$ ipython --no-banner

In [1]: import numpy as np

In [2]: np.set_printoptions(precision=2, suppress=True, linewidth=140)

In [3]: tidy = lambda a: np.round(a, 2) + 0

In [4]: A = np.load("run5.npy")

In [5]: tidy(A)
Out[5]: 
array([[-0.85,  0.31],
       [-0.43, -0.69],
       [-0.21,  0.54],
       [-0.21, -0.38]])

In [6]: # orthonormal columns

In [7]: t3 = np.stack([A, 2 * A, A[::-1]])

In [8]: tidy(np.linalg.norm(t3, axis=(1, 2)))
Out[8]: array([1.41, 2.83, 1.41])

In [9]: (t3 @ A.T).shape
Out[9]: (3, 4, 4)

In [10]: np.linalg.matrix_rank(t3)
Out[10]: array([2, 2, 2])

In [11]: t3.shape
Out[11]: (3, 4, 2)

In [12]: tidy(np.linalg.norm(A, axis=0))
Out[12]: array([1., 1.])

In [13]: tidy(A[:, 0] @ A[:, 1])
Out[13]: np.float64(0.0)

In [14]: C2 = A.T @ A

In [15]: (A @ A.T).shape
Out[15]: (4, 4)

In [16]: tidy(np.diag(C2))
Out[16]: array([1., 1.])

In [17]: tidy(C2)
Out[17]: 
array([[1., 0.],
       [0., 1.]])

In [18]: np.allclose(C2, C2.T)
Out[18]: True

In [19]: tidy(np.linalg.eigvalsh(C2)[::-1])
Out[19]: array([1., 1.])

In [20]: rng = np.random.default_rng(837720)

In [21]: labels = rng.integers(0, 2, 4)

In [22]: mat = np.triu((labels[:, None] == labels) & (rng.random((4, 4)) < 0.8), 1).astype(int)

In [23]: mat += mat.T

In [24]: mat
Out[24]: 
array([[0, 0, 0, 0],
       [0, 0, 0, 1],
       [0, 0, 0, 0],
       [0, 1, 0, 0]])

In [25]: # symmetric, so the eigenvalues are real

In [26]: tidy(np.sort(np.linalg.eigvals(mat).real))
Out[26]: array([-1.,  0.,  0.,  1.])

In [27]: tidy(np.linalg.det(mat))
Out[27]: np.float64(0.0)

In [28]: (mat != 0).astype(int)
Out[28]: 
array([[0, 0, 0, 0],
       [0, 0, 0, 1],
       [0, 0, 0, 0],
       [0, 1, 0, 0]])

In [29]: (np.linalg.matrix_power((mat != 0) + (mat.T != 0) + np.eye(4), 4) > 0).astype(int)
Out[29]: 
array([[1, 0, 0, 0],
       [0, 1, 0, 1],
       [0, 0, 1, 0],
       [0, 1, 0, 1]])

In [30]: U, sv, Vh = np.linalg.svd(mat)

In [31]: evecs = Vh[:(sv > 1e-8).sum()]

In [32]: x0 = mat[0] + -2 * mat[2] + rng.integers(2) * np.eye(4)[2]

In [33]: x0
Out[33]: array([0., 0., 1., 0.])

In [34]: tidy(np.linalg.norm(x0 - evecs.T @ evecs @ x0))
Out[34]: np.float64(1.0)

In [35]: np.linalg.matrix_rank(np.vstack([mat, x0]))
Out[35]: np.int64(3)

In [36]: np.diag(evecs.T @ evecs)
Out[36]: array([0., 1., 0., 1.])

In [37]: r = np.linalg.matrix_rank(mat)

In [38]: r
Out[38]: np.int64(2)

In [39]: N = np.linalg.svd(mat)[2][r:].T

In [40]: [int(np.linalg.matrix_rank(np.delete(mat, i, axis=0))) for i in range(4)]
Out[40]: [2, 1, 2, 1]

In [41]: N.shape
Out[41]: (4, 2)

In [42]: [int(np.linalg.matrix_rank(mat[:i])) for i in range(1, len(mat) + 1)]
Out[42]: [0, 1, 1, 2]

In [43]: np.argwhere(np.triu(mat))
Out[43]: array([[1, 3]])

In [44]: mat @ mat
Out[44]: 
array([[0, 0, 0, 0],
       [0, 1, 0, 0],
       [0, 0, 0, 0],
       [0, 0, 0, 1]])

In [45]: L = np.diag(mat.sum(axis=1)) - mat

In [46]: round(np.linalg.det(L[1:, 1:]))
Out[46]: 0

In [47]: L
Out[47]: 
array([[ 0,  0,  0,  0],
       [ 0,  1,  0, -1],
       [ 0,  0,  0,  0],
       [ 0, -1,  0,  1]])

In [48]: np.linalg.matrix_rank(L)
Out[48]: np.int64(1)

In [49]: evals, evecs = np.linalg.eigh(mat)

In [50]: tidy(evecs @ np.diag(evals) @ evecs.T)
Out[50]: 
array([[0., 0., 0., 0.],
       [0., 0., 0., 1.],
       [0., 0., 0., 0.],
       [0., 1., 0., 0.]])

In [51]: tidy(evecs.T @ mat @ evecs)
Out[51]: 
array([[-1.,  0.,  0.,  0.],
       [ 0.,  0.,  0.,  0.],
       [ 0.,  0.,  0.,  0.],
       [ 0.,  0.,  0.,  1.]])

In [52]: np.abs(evecs[:, -1]).round(6).argmax()
Out[52]: np.int64(1)

In [53]: tidy(np.linalg.eigvalsh(mat @ mat))
Out[53]: array([0., 0., 1., 1.])

In [54]: np.unique(evals.round(6) + 0, return_counts=True)[1]
Out[54]: array([1, 2, 1])
